% ipython --no-banner

In [1]: import numpy as np

In [2]: np.set_printoptions(precision=1, suppress=True, linewidth=140, floatmode="fixed")

In [3]: K = np.load("arr.npy")

In [4]: K
Out[4]: 
array([[1, 7, 2],
       [7, 8, 6],
       [9, 6, 7]])

In [5]: U, sig, Vh = np.linalg.svd(K)

In [6]: np.argmax(sig[:-1] / (sig[1:] + 1e-6)) + 1
Out[6]: np.int64(2)

In [7]: out = U[:, :2] @ np.diag(sig[:2]) @ Vh[:2]

In [8]: round(float(np.linalg.norm(K - out) / np.linalg.norm(K)), 1)
Out[8]: 0.0

In [9]: round(float(np.linalg.norm(K - out, 2)), 1), round(sig[2], 1)
Out[9]: (0.1, np.float64(0.1))

In [10]: np.linalg.matrix_rank(K, rtol=0.05)
Out[10]: np.int64(2)

In [11]: np.linalg.matrix_rank(out)
Out[11]: np.int64(2)

In [12]: out
Out[12]: 
array([[1.0, 7.0, 2.0],
       [7.0, 8.0, 6.0],
       [9.0, 6.0, 7.0]])

In [13]: np.abs(np.linalg.svd(K)[2][-1])
Out[13]: array([0.5, 0.2, 0.8])

In [14]: np.argsort(-np.linalg.norm(K, axis=0).round(6), kind="stable")[:3]
Out[14]: array([1, 0, 2])

In [15]: np.linalg.matrix_rank(K, rtol=0.1)
Out[15]: np.int64(2)

In [16]: np.round(np.linalg.norm(K, 2) / np.linalg.norm(K), 1)
Out[16]: np.float64(1.0)

In [17]: round(np.log10(np.linalg.cond(K)))
Out[17]: 3

In [18]: np.linalg.cond(K) > 100
Out[18]: np.True_

In [19]: blk = np.stack([K, 4 * K, K[::-1]])

In [20]: blk.sum(axis=0)
Out[20]: 
array([[14, 41, 17],
       [42, 48, 36],
       [46, 37, 37]])

In [21]: np.linalg.norm(blk, axis=(1, 2))
Out[21]: array([19.2, 76.8, 19.2])

In [22]: np.linalg.matrix_rank(blk.reshape(3, -1))
Out[22]: np.int64(2)

In [23]: rng = np.random.default_rng(827791)

In [24]: labels = rng.permutation(3)

In [25]: labels
Out[25]: array([0, 2, 1])

In [26]: out = K[labels][:, labels]

In [27]: np.trace(out)
Out[27]: np.int64(16)

In [28]: feats = np.load("out13.npy")

In [29]: feats
Out[29]: 
array([[2.0, 1.0, 0.0, 0.0],
       [0.0, 2.0, 1.0, 0.0],
       [0.0, 0.0, 2.0, 1.0],
       [0.0, 0.0, 0.0, 2.0]])

In [30]: labels = rng.permutation(4)

In [31]: out = feats[:, labels] * rng.choice([-1, 1], 4)

In [32]: out
Out[32]: 
array([[-1.0,  0.0,  2.0,  0.0],
       [-2.0,  0.0,  0.0,  1.0],
       [-0.0,  1.0,  0.0,  2.0],
       [-0.0,  2.0,  0.0,  0.0]])

In [33]: U, _, Vh = np.linalg.svd(feats.T @ out)

In [34]: np.round(U @ Vh, 1) + 0
Out[34]: 
array([[ 0.0,  0.0,  1.0,  0.0],
       [-1.0,  0.0,  0.0,  0.0],
       [ 0.0,  0.0,  0.0,  1.0],
       [ 0.0,  1.0,  0.0,  0.0]])

In [35]: labels
Out[35]: array([1, 3, 0, 2])
